>>> import numpy as np
>>> import numpy.linalg as la
>>> np.set_printoptions(precision=3, suppress=True, linewidth=100)
>>> K = np.array([[1, 0, 0, 0, 0],
...     [0, -4, 0, 0, 0],
...     [0, 0, 5, 0, 0],
...     [0, 0, 0, 0, 0],
...     [0, 0, 0, 0, 3]])
>>> Y = np.array([[-5, 4], [1, 5]])
>>> cent = np.kron(Y, K)
>>> round(float(la.norm(cent, 2)), 3), np.round(la.norm(Y, 2) * la.norm(K, 2), 3)
(35.451, np.float64(35.451))
>>> cent.shape
(10, 10)
>>> np.all(la.eigvalsh(K) > 0)
np.False_
>>> round(la.eigvalsh(K).min(), 3)
np.float64(-4.0)
>>> [round(float(x), 3) for x in la.svd(K, compute_uv=False)[:3]]
[5.0, 4.0, 3.0]
>>> np.argsort(-la.norm(K, axis=0).round(6), kind="stable")[:3]
array([2, 1, 4])
>>> round(float(la.norm(K, 2) / la.norm(K)), 3)
0.7
>>> np.trace(K)
np.int64(5)
>>> (K + K.T) / 2
array([[ 1.,  0.,  0.,  0.,  0.],
       [ 0., -4.,  0.,  0.,  0.],
       [ 0.,  0.,  5.,  0.,  0.],
       [ 0.,  0.,  0.,  0.,  0.],
       [ 0.,  0.,  0.,  0.,  3.]])
>>> round(np.abs(la.eigvals(K)).max(), 3)
np.float64(5.0)
>>> np.sort(np.abs(la.eigvals(K)))
array([0., 1., 3., 4., 5.])
>>> np.allclose(K, K.T)
True
>>> rk = la.matrix_rank(K)
>>> rk
np.int64(4)
>>> null = la.svd(K)[2][rk:].T
>>> null @ null.T
array([[0., 0., 0., 0., 0.],
       [0., 0., 0., 0., 0.],
       [0., 0., 0., 0., 0.],
       [0., 0., 0., 1., 0.],
       [0., 0., 0., 0., 0.]])
>>> null.shape
(5, 1)
>>> [int(la.matrix_rank(K[:, :j + 1])) for j in range(5)]
[1, 2, 3, 3, 4]
>>> K @ null
array([[0.],
       [0.],
       [0.],
       [0.],
       [0.]])
>>> mat = np.array([[0.0, 0.0, 0.0, 5.0],
...     [0.0, 0.0, 0.0, 0.0],
...     [0.0, 0.0, 0.0, 0.0],
...     [5.0, 0.0, 0.0, 0.0]])
>>> rng = np.random.default_rng(749)
>>> labels = rng.permutation(4)
>>> labels
array([2, 0, 3, 1])
>>> Y = mat[labels][:, labels]
>>> Y
array([[0., 0., 0., 0.],
       [0., 0., 5., 0.],
       [0., 5., 0., 0.],
       [0., 0., 0., 0.]])
>>> np.diag(Y)
array([0., 0., 0., 0.])
>>> round(la.det(Y), 3), np.round(la.det(mat[labels]), 3)
(np.float64(0.0), np.float64(0.0))
>>> np.trace(Y)
np.float64(0.0)
>>> Y = np.array([[-3, -1, 2, -3, -3],
...     [3, 0, 1, -2, 0],
...     [1, 3, 1, -3, 3],
...     [-3, 1, 2, 0, -3],
...     [-1, -1, -2, -1, -3]])
>>> E = np.triu(Y)
>>> E
array([[-3, -1,  2, -3, -3],
       [ 0,  0,  1, -2,  0],
       [ 0,  0,  1, -3,  3],
       [ 0,  0,  0,  0, -3],
       [ 0,  0,  0,  0, -3]])
>>> np.trace(E)
np.int64(-5)
>>> la.matrix_power(E, 4)
array([[ 81,  27, -47,  51, 651],
       [  0,   0,   1,  -3,  57],
       [  0,   0,   1,  -3,   3],
       [  0,   0,   0,   0,  81],
       [  0,   0,   0,   0,  81]])
>>> round(la.det(E), 3)
np.float64(0.0)
>>> np.sort(np.abs(la.eigvals(E)))
array([0., 0., 1., 3., 3.])
>>> E @ E
array([[ 9,  3, -5,  5, 33],
       [ 0,  0,  1, -3,  9],
       [ 0,  0,  1, -3,  3],
       [ 0,  0,  0,  0,  9],
       [ 0,  0,  0,  0,  9]])
>>> np.allclose(E, E.T)
False
>>> Uu, s, vt = la.svd(E)
>>> np.argmax(s[:-1] / (s[1:] + 1e-6)) + 1
np.int64(4)
>>> s.round(3) + 0
array([6.439, 5.462, 1.628, 0.234, 0.   ])
>>> Y = Uu[:, :4] @ np.diag(s[:4]) @ vt[:4]
>>> Y.round(3) + 0
array([[-3., -1.,  2., -3., -3.],
       [ 0.,  0.,  1., -2.,  0.],
       [ 0.,  0.,  1., -3.,  3.],
       [ 0.,  0.,  0.,  0., -3.],
       [ 0.,  0.,  0.,  0., -3.]])
>>> np.round(la.norm(E - Y) / la.norm(E), 3)
np.float64(0.0)
>>> round(float(la.norm(E - Y, 2)), 3), np.round(s[4], 3)
(0.0, np.float64(0.0))
>>> O, _ = la.qr(np.array([[0.0, -0.5, -0.3, 0.9],
...     [0.2, 0.1, -0.6, 0.2],
...     [0.4, -0.7, -0.4, -1.2],
...     [0.3, -0.1, 0.3, -0.2]]))
>>> V, _ = la.qr(np.array([[-0.3, -1.5, 0.3, 1.0],
...     [0.6, -0.1, 0.2, 1.1],
...     [-2.2, 0.7, -1.5, -0.3],
...     [0.3, 0.0, -1.1, 0.0]]))
>>> s = 3 * 0.7 ** np.arange(4)
>>> arr = O[:, :4] * s @ V[:4]
>>> arr
array([[ 0.214,  0.096, -0.856, -1.447],
       [-1.143,  1.261, -0.271,  0.7  ],
       [ 0.378,  2.21 ,  0.548, -0.87 ],
       [ 0.955,  1.535, -0.204,  0.944]])
>>> Y = np.array([[3, 1, 0], [1, 0, -3]])
>>> cent = np.kron(Y, arr)
>>> np.round(la.norm(cent, 2), 3), np.round(la.norm(Y, 2) * la.norm(arr, 2), 3)
(np.float64(10.817), np.float64(10.817))
>>> la.matrix_rank(cent)
np.int64(8)
>>> cent.shape
(8, 12)
>>> Uu, s, vt = la.svd(arr, full_matrices=False)
>>> s / s[0]
array([1.   , 0.7  , 0.49 , 0.343])
>>> np.round(Uu.T @ Uu, 3) + 0
array([[1., 0., 0., 0.],
       [0., 1., 0., 0.],
       [0., 0., 1., 0.],
       [0., 0., 0., 1.]])
>>> f, g = arr[0], arr[2]
>>> round(float(f @ f), 3)
2.883
>>> p = (f @ g) / (f @ f) * f
>>> la.matrix_rank(np.outer(f, g))
np.int64(1)
>>> g - p
array([ 0.298,  2.174,  0.87 , -0.327])
>>> p
array([ 0.08 ,  0.036, -0.321, -0.543])
>>> data = np.loadtxt("w.csv", delimiter=",")
>>> data
array([[-0.9  ,  1.2  , -0.2  , -0.3  , -0.9  ],
       [-0.1  , -1.   , -0.7  , -1.2  ,  0.9  ],
       [-0.013, -1.014, -0.785, -1.228,  0.87 ]])
>>> Y = data / np.sqrt((data ** 2).mean(axis=1, keepdims=True))
>>> la.matrix_rank(data - data.mean(axis=1, keepdims=True))
np.int64(3)
>>> la.matrix_rank(Y) == la.matrix_rank(data)
np.True_
>>> data - data.mean(axis=1, keepdims=True)
array([[-0.68 ,  1.42 ,  0.02 , -0.08 , -0.68 ],
       [ 0.32 , -0.58 , -0.28 , -0.78 ,  1.32 ],
       [ 0.421, -0.58 , -0.351, -0.794,  1.304]])
>>> Y[2]
array([-0.015, -1.147, -0.888, -1.389,  0.984])
